$ python3 -q
>>> import numpy as np
>>> np.set_printoptions(suppress=True, linewidth=120)
>>> rd = lambda a: np.round(a, 2) + 0
>>> rng = np.random.default_rng(581)
>>> lab = rng.integers(0, 3, 15)
>>> feats = np.triu((lab[:, None] == lab) & (rng.random((15, 15)) < 0.8), 1).astype(int)
>>> feats += feats.T
>>> feats
array([[0, 0, 1, 0, 0, 0, 1, 0, 1, 0, 0, 1, 0, 0, 0],
       [0, 0, 0, 0, 0, 1, 0, 0, 0, 1, 1, 0, 1, 0, 0],
       [1, 0, 0, 1, 0, 0, 1, 0, 1, 0, 0, 1, 0, 0, 0],
       [0, 0, 1, 0, 0, 0, 1, 0, 1, 0, 0, 1, 0, 0, 1],
       [0, 0, 0, 0, 0, 0, 0, 1, 0, 0, 0, 0, 0, 0, 0],
       [0, 1, 0, 0, 0, 0, 0, 0, 0, 1, 0, 0, 1, 1, 0],
       [1, 0, 1, 1, 0, 0, 0, 0, 1, 0, 0, 1, 0, 0, 0],
       [0, 0, 0, 0, 1, 0, 0, 0, 0, 0, 0, 0, 0, 0, 0],
       [1, 0, 1, 1, 0, 0, 1, 0, 0, 0, 0, 1, 0, 0, 1],
       [0, 1, 0, 0, 0, 1, 0, 0, 0, 0, 1, 0, 1, 1, 0],
       [0, 1, 0, 0, 0, 0, 0, 0, 0, 1, 0, 0, 1, 1, 0],
       [1, 0, 1, 1, 0, 0, 1, 0, 1, 0, 0, 0, 0, 0, 1],
       [0, 1, 0, 0, 0, 1, 0, 0, 0, 1, 1, 0, 0, 1, 0],
       [0, 0, 0, 0, 0, 1, 0, 0, 0, 1, 1, 0, 1, 0, 0],
       [0, 0, 0, 1, 0, 0, 0, 0, 1, 0, 0, 1, 0, 0, 0]])
>>> vals, V = np.linalg.eigh(feats)
>>> x = np.array([1, -1, 2, 0, 2, -1, -1, -1, 2, 1, 2, 1, -2, -2, 2])
>>> rd(np.linalg.eigvalsh(feats[1:, 1:]))
array([-2.  , -1.8 , -1.37, -1.  , -1.  , -1.  , -1.  , -1.  ,  0.  ,  0.  ,  0.38,  1.  ,  4.37,  4.43])
>>> rd(x @ feats @ x / (x @ x)), rd(vals[0]), rd(vals[-1])
(np.float64(0.46), np.float64(-2.0), np.float64(5.02))
>>> x @ feats @ x
np.int64(16)
>>> (np.sign(V[:, -1].round(6)) == np.sign(V[0, -1].round(6))).astype(int)
array([1, 0, 1, 1, 0, 0, 1, 0, 1, 0, 0, 1, 0, 0, 1])
>>> print(np.abs(feats).sum(axis=1).max(), rd(np.abs(vals).max()))
6 5.02
>>> np.linalg.cond(feats) > 100
np.True_
>>> print(rd(np.linalg.norm(feats, 2) / np.linalg.norm(feats)))
0.64
>>> np.argsort(-np.linalg.norm(feats, axis=0).round(6), kind="stable")[:3]
array([ 8, 11,  2])
>>> [round(float(x), 2) for x in np.linalg.svd(feats, compute_uv=False)[:3]]
[5.02, 4.37, 2.0]
>>> print(np.linalg.matrix_rank(feats, rtol=0.1))
12
>>> np.argwhere(np.triu(feats))
array([[ 0,  2],
       [ 0,  6],
       [ 0,  8],
       [ 0, 11],
       [ 1,  5],
       [ 1,  9],
       [ 1, 10],
       [ 1, 12],
       [ 2,  3],
       [ 2,  6],
       [ 2,  8],
       [ 2, 11],
       [ 3,  6],
       [ 3,  8],
       [ 3, 11],
       [ 3, 14],
       [ 4,  7],
       [ 5,  9],
       [ 5, 12],
       [ 5, 13],
       [ 6,  8],
       [ 6, 11],
       [ 8, 11],
       [ 8, 14],
       [ 9, 10],
       [ 9, 12],
       [ 9, 13],
       [10, 12],
       [10, 13],
       [11, 14],
       [12, 13]])
>>> low = np.diag(feats.sum(axis=1)) - feats
>>> low @ np.ones(15)
array([0., 0., 0., 0., 0., 0., 0., 0., 0., 0., 0., 0., 0., 0., 0.])
>>> np.linalg.matrix_rank(low)
np.int64(12)
>>> rank = np.linalg.matrix_rank(feats)
>>> rank
np.int64(13)
>>> N = np.linalg.svd(feats)[2][rank:].T
>>> [int(np.linalg.matrix_rank(feats[:, :j + 1])) for j in range(15)]
[1, 2, 3, 4, 5, 6, 7, 8, 9, 10, 10, 11, 12, 12, 13]
>>> N.shape
(15, 2)
>>> print([int(np.linalg.matrix_rank(np.delete(feats, i, axis=0))) for i in range(15)])
[12, 13, 12, 12, 12, 13, 12, 12, 12, 12, 13, 12, 12, 13, 12]
>>> np.allclose(feats @ N, 0)
True
>>> mat = np.load("data.npy")
>>> mat
array([[0, 2, 0, 0, 0, 0],
       [0, 3, 0, 0, 0, 0],
       [0, 0, 0, 0, 0, 0],
       [0, 0, 0, 2, 0, 0],
       [0, 0, 0, 3, 0, 0],
       [0, 0, 0, 0, 0, 0],
       [0, 0, 0, 0, 0, 2],
       [0, 0, 0, 0, 0, 3],
       [0, 0, 0, 0, 0, 0]])
>>> x = np.array([0, 0, 0, 1, 0, 1])
>>> h = np.maximum(mat @ x, 0)
>>> rd(np.tanh(mat @ x))
array([0.  , 0.  , 0.  , 0.96, 1.  , 0.  , 0.96, 1.  , 0.  ])
>>> mat.T @ h
array([ 0,  0,  0, 13,  0, 13])
>>> np.flatnonzero(h > 1e-9)
array([3, 4, 6, 7])
>>> np.maximum(mat @ x, 0) - np.maximum(-mat @ x, 0)
array([0, 0, 0, 2, 3, 0, 2, 3, 0])
